$ python -q
>>> import numpy as np
>>> from numpy import linalg as LA
>>> np.set_printoptions(precision=2, suppress=True, linewidth=160)
>>> rnd = lambda a: np.round(a, 2) + 0
>>> X = np.load("m.npy")
>>> X
array([[-33.62, -44.01,  35.67, -30.11, -24.73,  29.43, -45.73],
       [-34.  , -44.75,  34.98, -28.92, -24.25,  28.82, -44.97],
       [-35.73, -45.15,  35.62, -31.82, -24.1 ,  28.07, -46.52],
       [-35.21, -43.44,  35.45, -29.69, -24.39,  29.63, -47.37],
       [-33.6 , -46.56,  35.31, -29.58, -24.65,  29.21, -45.34],
       [-35.25, -44.23,  33.65, -30.53, -24.46,  29.16, -45.81],
       [-34.47, -45.16,  35.65, -30.22, -25.27,  30.98, -44.05],
       [-35.52, -45.35,  34.4 , -29.47, -27.15,  29.48, -42.78],
       [-34.62, -45.26,  35.01, -29.74, -23.15,  29.85, -46.1 ],
       [-35.23, -43.33,  34.71, -29.7 , -26.06,  31.15, -44.5 ],
       [-35.5 , -43.72,  36.01, -30.91, -23.33,  29.11, -44.13],
       [-35.44, -46.92,  36.24, -30.69, -25.12,  32.17, -44.85],
       [-35.85, -44.47,  34.96, -31.7 , -23.31,  29.68, -45.88],
       [-34.1 , -44.09,  34.11, -28.88, -24.39,  28.9 , -45.71],
       [-35.68, -42.85,  33.77, -30.95, -23.82,  28.28, -45.2 ],
       [-35.43, -45.47,  34.17, -30.91, -24.85,  28.67, -45.4 ],
       [-35.84, -45.81,  35.84, -30.73, -23.45,  30.91, -42.84],
       [-34.55, -43.44,  35.06, -28.84, -25.08,  29.76, -46.51],
       [-33.46, -45.96,  35.38, -31.1 , -25.01,  28.27, -46.55],
       [-33.67, -45.56,  36.23, -30.19, -23.33,  29.83, -44.45],
       [-34.96, -43.77,  33.56, -30.94, -25.16,  29.4 , -43.81],
       [-34.9 , -44.4 ,  33.05, -29.84, -24.03,  29.2 , -43.26],
       [-34.76, -45.32,  34.69, -30.57, -25.84,  29.45, -44.48],
       [-35.12, -43.6 ,  35.51, -30.64, -25.08,  29.29, -45.3 ],
       [-36.65, -46.08,  34.08, -30.38, -25.48,  30.99, -44.74],
       [-34.45, -44.56,  35.41, -28.6 , -23.15,  28.99, -43.41],
       [-32.92, -43.67,  34.52, -31.04, -25.22,  30.88, -43.87],
       [-34.65, -44.42,  37.25, -30.21, -26.91,  31.45, -44.77],
       [-33.18, -44.42,  34.47, -30.25, -24.87,  27.17, -44.12],
       [-34.98, -45.15,  36.21, -30.04, -24.69,  29.43, -46.11]])
>>> P = X @ LA.solve(X.T @ X, X.T)
>>> rnd(np.trace(P))
np.float64(7.0)
>>> rnd(LA.eigvalsh(P))
array([0., 0., 0., 0., 0., 0., 0., 0., 0., 0., 0., 0., 0., 0., 0., 0., 0., 0., 0., 0., 0., 0., 0., 1., 1., 1., 1., 1., 1., 1.])
>>> rnd(P @ X[:, 4])
array([-24.73, -24.25, -24.1 , -24.39, -24.65, -24.46, -25.27, -27.15, -23.15, -26.06, -23.33, -25.12, -23.31, -24.39, -23.82, -24.85, -23.45, -25.08, -25.01,
       -23.33, -25.16, -24.03, -25.84, -25.08, -25.48, -23.15, -25.22, -26.91, -24.87, -24.69])
>>> J = np.tanh(np.array([[-0.9, 0.5],
...     [1.5, 2.6],
...     [-1.2, 0.1],
...     [1.4, 1.2],
...     [0.2, -1.7],
...     [-3.1, -0.2],
...     [1.0, 0.2],
...     [-0.2, 0.5],
...     [1.8, 0.1],
...     [0.4, -2.6],
...     [0.9, 0.3],
...     [-0.2, -0.3],
...     [0.0, 1.3],
...     [0.9, 1.2],
...     [-0.7, 2.3],
...     [-0.9, 0.0],
...     [-0.2, -1.3],
...     [0.4, -1.2],
...     [-0.8, -0.7],
...     [-1.3, -0.1],
...     [0.1, 1.0],
...     [-0.2, 1.4],
...     [0.7, 0.7],
...     [0.1, 1.4],
...     [-2.3, -0.3],
...     [0.6, -0.1],
...     [-0.1, -0.1],
...     [-0.5, -2.4],
...     [0.4, -0.4],
...     [-0.7, -1.0]]) @ np.array([[-0.3, -0.1, -1.1, 0.6], [1.5, -0.1, -0.7, 0.6]]))
>>> rnd(J)
array([[ 0.77,  0.04,  0.56, -0.24],
       [ 1.  , -0.39, -1.  ,  0.99],
       [ 0.47,  0.11,  0.85, -0.58],
       [ 0.88, -0.25, -0.98,  0.92],
       [-0.99,  0.15,  0.75, -0.72],
       [ 0.56,  0.32,  1.  , -0.96],
       [ 0.  , -0.12, -0.85,  0.62],
       [ 0.67, -0.03, -0.13,  0.18],
       [-0.37, -0.19, -0.97,  0.81],
       [-1.  ,  0.22,  0.88, -0.87],
       [ 0.18, -0.12, -0.83,  0.62],
       [-0.37,  0.05,  0.41, -0.29],
       [ 0.96, -0.13, -0.72,  0.65],
       [ 0.91, -0.21, -0.95,  0.85],
       [ 1.  , -0.16, -0.69,  0.74],
       [ 0.26,  0.09,  0.76, -0.49],
       [-0.96,  0.15,  0.81, -0.72],
       [-0.96,  0.08,  0.38, -0.45],
       [-0.67,  0.15,  0.88, -0.72],
       [ 0.24,  0.14,  0.91, -0.69],
       [ 0.9 , -0.11, -0.67,  0.58],
       [ 0.97, -0.12, -0.64,  0.62],
       [ 0.69, -0.14, -0.85,  0.69],
       [ 0.97, -0.15, -0.8 ,  0.72],
       [ 0.24,  0.25,  0.99, -0.92],
       [-0.32, -0.05, -0.53,  0.29],
       [-0.12,  0.02,  0.18, -0.12],
       [-1.  ,  0.28,  0.98, -0.94],
       [-0.62,  0.  , -0.16,  0.  ],
       [-0.86,  0.17,  0.9 , -0.77]])
>>> basis = X[[22, 29]].astype(float)
>>> for _ in range(4):
...     lab = LA.norm(X[:, None] - basis, axis=-1).argmin(axis=1)
...     basis = np.array([X[lab == j].mean(axis=0) for j in range(2)])
... 
>>> lab
array([1, 1, 1, 1, 1, 0, 0, 0, 1, 0, 1, 1, 1, 1, 0, 0, 0, 1, 1, 1, 0, 0, 0, 1, 0, 1, 0, 1, 0, 1])
>>> print(np.abs(basis[1] - basis[0]).argmax())
6
>>> np.bincount(lab)
array([13, 17])
>>> rnd(basis[1] - basis[0])
array([ 0.36, -0.16,  1.2 ,  0.33,  0.66, -0.15, -1.29])
>>> rnd(basis)
array([[-34.98, -44.6 ,  34.35, -30.43, -25.05,  29.67, -44.22],
       [-34.62, -44.77,  35.55, -30.1 , -24.39,  29.52, -45.51]])
>>> x0 = np.array([-4, 7, -7, -3, 6, -4, 1])
>>> h1 = np.maximum(basis @ x0, 0)
>>> h1
array([0., 0.])
>>> np.flatnonzero(h1 > 1e-9)
array([], dtype=int64)
>>> lab = X[:, 6] > np.median(X[:, 6])
>>> f = X[lab].mean(axis=0) - X[~lab].mean(axis=0)
>>> rnd(f)
array([-0.06, -0.27,  0.08, -0.02, -0.56,  0.98,  1.9 ])
>>> np.argsort(-np.abs(f).round(6), kind="stable")
array([6, 5, 4, 1, 2, 0, 3])
>>> mat = np.load("sample9.npy")
>>> mat
array([[4., 3., 3., 0., 0.],
       [3., 4., 3., 0., 0.],
       [3., 3., 4., 0., 0.],
       [0., 0., 0., 4., 3.],
       [0., 0., 0., 3., 4.]])
>>> f = np.array([4, 1])
>>> np.convolve(mat[3], f)
array([ 0.,  0.,  0., 16., 16.,  3.])
>>> np.correlate(mat[3], mat[2], "full")
array([ 0.,  0.,  0.,  0.,  0., 16., 24., 21.,  9.])
>>> print(np.cross(mat[3, :3], mat[2, :3]))
[0. 0. 0.]
>>> W1 = np.array([[-2, 0, 1], [-1, -2, 1], [2, -2, 1], [-2, 1, 1], [-1, 2, -1]])
>>> c = np.array([-3, 1, -2])
>>> hid = np.maximum(mat @ W1 + c, 0)
>>> hid
array([[ 0.,  0.,  8.],
       [ 0.,  0.,  8.],
       [ 0.,  0.,  8.],
       [ 0., 11.,  0.],
       [ 0., 12.,  0.]])
>>> (hid > 0).astype(int)
array([[0, 0, 1],
       [0, 0, 1],
       [0, 0, 1],
       [0, 1, 0],
       [0, 1, 0]])
>>> LA.matrix_rank(hid)
np.int64(2)
>>> basis = np.array([[-1, 2, 2], [-1, -1, 2], [0, 0, 2]])
>>> W1 @ basis
array([[ 2, -4, -2],
       [ 3,  0, -4],
       [ 0,  6,  2],
       [ 1, -5,  0],
       [-1, -4,  0]])
